In [1]: import numpy as np

In [2]: np.set_printoptions(suppress=True, linewidth=100)

In [3]: M = np.load("mat.npy")

In [4]: print(M)
[[6. 0. 5.]
 [0. 6. 0.]
 [5. 0. 6.]]

In [5]: Lm = np.linalg.cholesky(M)

In [6]: print(np.round(Lm @ Lm.T, 4))
[[6. 0. 5.]
 [0. 6. 0.]
 [5. 0. 6.]]

In [7]: print(round(float(np.prod(np.diag(Lm)) ** 2), 4), round(np.linalg.det(M), 4))
66.0 66.0

In [8]: print(np.round(M / np.sqrt(np.outer(np.diag(M), np.diag(M))), 4))
[[1.     0.     0.8333]
 [0.     1.     0.    ]
 [0.8333 0.     1.    ]]

In [9]: print(np.round(np.diag(Lm) ** 2, 4))
[6.     6.     1.8333]

In [10]: E = np.array([[-3, 1, -3, 1], [-1, 2, -1, 2], [-3, 1, -3, 1], [-1, 2, -1, 2]])

In [11]: print(E)
[[-3  1 -3  1]
 [-1  2 -1  2]
 [-3  1 -3  1]
 [-1  2 -1  2]]

In [12]: # rank 2

In [13]: left, s, VT = np.linalg.svd(E)

In [14]: vecs = VT[:(s > 1e-8).sum()]

In [15]: rng = np.random.default_rng(68063)

In [16]: vec = E[1] + 5 * E[2] + rng.integers(2) * np.eye(4)[3]

In [17]: print(vec)
[-16.   7. -16.   7.]

In [18]: print(np.round(np.diag(vecs.T @ vecs), 4))
[0.5 0.5 0.5 0.5]

In [19]: print(round(float(np.linalg.norm(vec - vecs.T @ vecs @ vec)), 4))
0.0

In [20]: feats = np.load("a.npy")

In [21]: print(feats)
[[1.    0.2   0.04  0.008]
 [0.2   1.    0.2   0.04 ]
 [0.04  0.2   1.    0.2  ]
 [0.008 0.04  0.2   1.   ]]

In [22]: labels = rng.permutation(4)

In [23]: print(labels)
[2 3 0 1]

In [24]: other = feats[labels][:, labels]

In [25]: print(np.trace(other))
4.0

In [26]: print(np.round(np.sort(np.abs(np.linalg.eigvals(other))), 4))
[0.7094 0.8455 1.0826 1.3625]

In [27]: print(round(float(np.linalg.norm(feats)), 4))
2.0607

In [28]: feats[:, 4]
---------------------------------------------------------------------------
IndexError                                Traceback (most recent call last)
Cell In[28], line 1
----> 1 feats[:, 4]

IndexError: index 4 is out of bounds for axis 1 with size 4

In [29]: print(np.diff(feats, axis=0))
[[-0.8    0.8    0.16   0.032]
 [-0.16  -0.8    0.8    0.16 ]
 [-0.032 -0.16  -0.8    0.8  ]]

In [30]: print(np.round(np.linalg.svd(feats, compute_uv=False), 4))
[1.3625 1.0826 0.8455 0.7094]

In [31]: print(np.count_nonzero(feats))
16

In [32]: print(np.abs(feats).max())
1.0

In [33]: print(feats - feats[0])
[[ 0.     0.     0.     0.   ]
 [-0.8    0.8    0.16   0.032]
 [-0.96   0.     0.96   0.192]
 [-0.992 -0.16   0.16   0.992]]

In [34]: print(feats.sum(axis=0))
[1.248 1.44  1.44  1.248]

In [35]: print(feats.sum(axis=1))
[1.248 1.44  1.44  1.248]

In [36]: K = np.loadtxt("w.csv", delimiter=",")

In [37]: print(K)
[[-3.  1.  0.  0.]
 [-3. -1.  0.  0.]
 [ 3. -1. -6.  2.]
 [ 3.  1. -6. -2.]]

In [38]: print(K.reshape(-1, 2))
[[-3.  1.]
 [ 0.  0.]
 [-3. -1.]
 [ 0.  0.]
 [ 3. -1.]
 [-6.  2.]
 [ 3.  1.]
 [-6. -2.]]

In [39]: print(K.reshape(2, -1))
[[-3.  1.  0.  0. -3. -1.  0.  0.]
 [ 3. -1. -6.  2.  3.  1. -6. -2.]]

In [40]: T = K.reshape(4, 2, -1)

In [41]: print(np.einsum("ihd,jhd->hij", T, T).shape)
(2, 4, 4)

In [42]: print(np.swapaxes(T, 1, 2)[0])
[[-3.  0.]
 [ 1.  0.]]

In [43]: f = np.array([1, 2, 2, 0])

In [44]: other = K + np.outer(f, np.eye(4)[0])

In [45]: print(np.linalg.matrix_rank(np.linalg.inv(other) - np.linalg.inv(K), tol=1e-8))
1

In [46]: print(round(float(np.linalg.det(other) / np.linalg.det(K)), 4), round(float(1 + np.linalg.solve(K, f)[0]), 4))
0.5 0.5

In [47]: arr = np.array([[0, 2, 3, 1], [0, 0, 1, 3], [0, 0, 0, 0], [0, 0, 0, 0]])

In [48]: print(arr)
[[0 2 3 1]
 [0 0 1 3]
 [0 0 0 0]
 [0 0 0 0]]

In [49]: left, s, VT = np.linalg.svd(arr)

In [50]: vecs = VT[:(s > 1e-8).sum()]

In [51]: vec = arr[1] + -3 * arr[2] + rng.integers(2) * np.eye(4)[0]

In [52]: print(vec)
[0. 0. 1. 3.]

In [53]: print(np.round(np.diag(vecs.T @ vecs), 4))
[0.     0.3846 0.6538 0.9615]

In [54]: print(np.round(vecs.T @ vecs, 4))
[[ 0.      0.      0.      0.    ]
 [ 0.      0.3846  0.4615 -0.1538]
 [ 0.      0.4615  0.6538  0.1154]
 [ 0.     -0.1538  0.1154  0.9615]]

In [55]: print(np.linalg.matrix_rank(np.vstack([arr, vec])))
2

In [56]: print(np.allclose(vecs.T @ vecs @ vec, vec))
True

In [57]: print(np.einsum("ij,ji->", arr, arr))
0

In [58]: print(np.einsum("ii->", arr))
0

In [59]: print(np.round(np.linalg.det(arr.T), 4))
0.0

In [60]: print(np.poly(arr))
[1. 0. 0. 0. 0.]

In [61]: print(np.round(np.linalg.eigvals(arr), 4))
[0. 0. 0. 0.]

In [62]: print(round(float(np.linalg.eigvals(arr).sum().real), 4))
0.0

In [63]: m1 = np.load("arr.npy")

In [64]: print(m1)
[[1. 8. 1. 8.]
 [0. 0. 1. 2.]
 [0. 0. 2. 2.]
 [0. 2. 1. 0.]]

In [65]: # row 0 is much longer than the rest

In [66]: print([round(float(x), 4) for x in np.linalg.svd(arr, compute_uv=False)[:3]])
[4.2807, 2.3823, 0.0]

In [67]: print(round(float(np.linalg.norm(arr, 2) / np.linalg.norm(arr)), 4))
0.8738

In [68]: left, s, VT = np.linalg.svd(m1)

In [69]: print(s.round(4))
[11.7139  2.829   1.6661  0.0725]

In [70]: other = left[:, :3] @ np.diag(s[:3]) @ VT[:3]

In [71]: print(np.round(np.linalg.norm(m1 - other, 2), 4), round(float(s[3]), 4))
0.0725 0.0725

In [72]: print(round(np.linalg.norm(m1 - other) / np.linalg.norm(m1), 4))
0.006

In [73]: print(np.linalg.matrix_rank(m1, rtol=0.05))
3

In [74]: F = np.loadtxt("layer2.csv", delimiter=",")

In [75]: print(F)
[[ 0.1441  1.7755  4.321  -1.9447]
 [-0.0093 -1.9641 -4.0097  2.3099]
 [-0.0849 -2.263  -4.0318  1.7762]]

In [76]: print(np.round(np.diff(F, axis=0), 4))
[[-0.1534 -3.7396 -8.3307  4.2546]
 [-0.0756 -0.2989 -0.0221 -0.5337]]

In [77]: print(np.count_nonzero(F))
12

In [78]: print(np.abs(F).max())
4.321

In [79]: print(np.unravel_index(np.abs(F).argmax(), F.shape))
(np.int64(0), np.int64(2))

In [80]: F[3]
---------------------------------------------------------------------------
IndexError                                Traceback (most recent call last)
Cell In[80], line 1
----> 1 F[3]

IndexError: index 3 is out of bounds for axis 0 with size 3

In [81]: print(np.round(F.sum(axis=1), 4))
[ 4.2959 -3.6732 -4.6035]

In [82]: other = np.array([[2, 2, 1], [-3, -3, -3]])

In [83]: basis = np.kron(other, F)

In [84]: print(np.linalg.matrix_rank(basis))
6

In [85]: print(np.round(np.linalg.norm(basis, 2), 4), round(float(np.linalg.norm(other, 2) * np.linalg.norm(F, 2)), 4))
51.6297 51.6297

In [86]: print([round(float(x), 4) for x in np.linalg.svd(F, compute_uv=False)[:3]])
[8.6662, 0.4395, 0.3735]

In [87]: print(np.argsort(-np.linalg.norm(F, axis=0).round(6), kind="stable")[:3])
[2 3 1]

In [88]: print(np.linalg.matrix_rank(F, rtol=0.1))
1

In [89]: print(np.linalg.cond(F) > 100)
False

In [90]: def softmax(z):
    ...:     e = np.exp(z - z.max(axis=-1, keepdims=True))
    ...:     return e / e.sum(axis=-1, keepdims=True)
    ...: 

In [91]: print(np.round(softmax(F[2] + -1), 4))
[0.1322 0.015  0.0026 0.8503]

In [92]: att = F @ F.T / np.sqrt(4)

In [93]: print(np.round(softmax(att), 4) + 0)
[[1.     0.     0.    ]
 [0.     0.5691 0.4309]
 [0.     0.522  0.478 ]]

In [94]: print(np.round(softmax(att + np.triu(np.full(att.shape, -np.inf), 1)), 4) + 0)
[[1.    0.    0.   ]
 [0.    1.    0.   ]
 [0.    0.522 0.478]]

In [95]: A = np.array([[2, -5, -7], [-5, 25, 25], [-7, 25, 29]])

In [96]: print(A)
[[ 2 -5 -7]
 [-5 25 25]
 [-7 25 29]]

In [97]: rk = np.linalg.matrix_rank(A)

In [98]: print(rk)
2

In [99]: N = np.linalg.svd(A)[2][rk:].T

In [100]: print(np.round(A @ N, 4) + 0)
[[0.]
 [0.]
 [0.]]

In [101]: print(N.shape)
(3, 1)

In [102]: print([int(np.linalg.matrix_rank(A[:i])) for i in range(1, len(A) + 1)])
[1, 2, 2]

In [103]: print([int(np.linalg.matrix_rank(np.delete(A, i, axis=0))) for i in range(3)])
[2, 2, 2]

In [104]: print(np.linalg.matrix_rank(A.T @ A), np.linalg.matrix_rank(A @ A.T))
2 2

In [105]: print(np.round(N[:, 0] / N[np.abs(N[:, 0]).round(6).argmax(), 0], 4))
[ 1.  -0.3  0.5]

In [106]: vec = np.array([2, -2, 1])

In [107]: print((A @ vec).argmax())
0

In [108]: print(np.sign((A @ vec).round(6)))
[ 1 -1 -1]

In [109]: print(A @ vec)
[  7 -35 -35]

In [110]: print(np.einsum("ij,j->i", A, vec))
[  7 -35 -35]

In [111]: print(A * vec)
[[  4  10  -7]
 [-10 -50  25]
 [-14 -50  29]]

In [112]: print(A @ np.eye(3)[0])
[ 2. -5. -7.]

In [113]: print(A @ (2 * vec))
[ 14 -70 -70]

In [114]: print(np.linalg.norm(A @ vec) <= np.linalg.norm(A, 2) * np.linalg.norm(vec) + 1e-9)
True

In [115]: print((A * vec).sum(axis=1))
[  7 -35 -35]
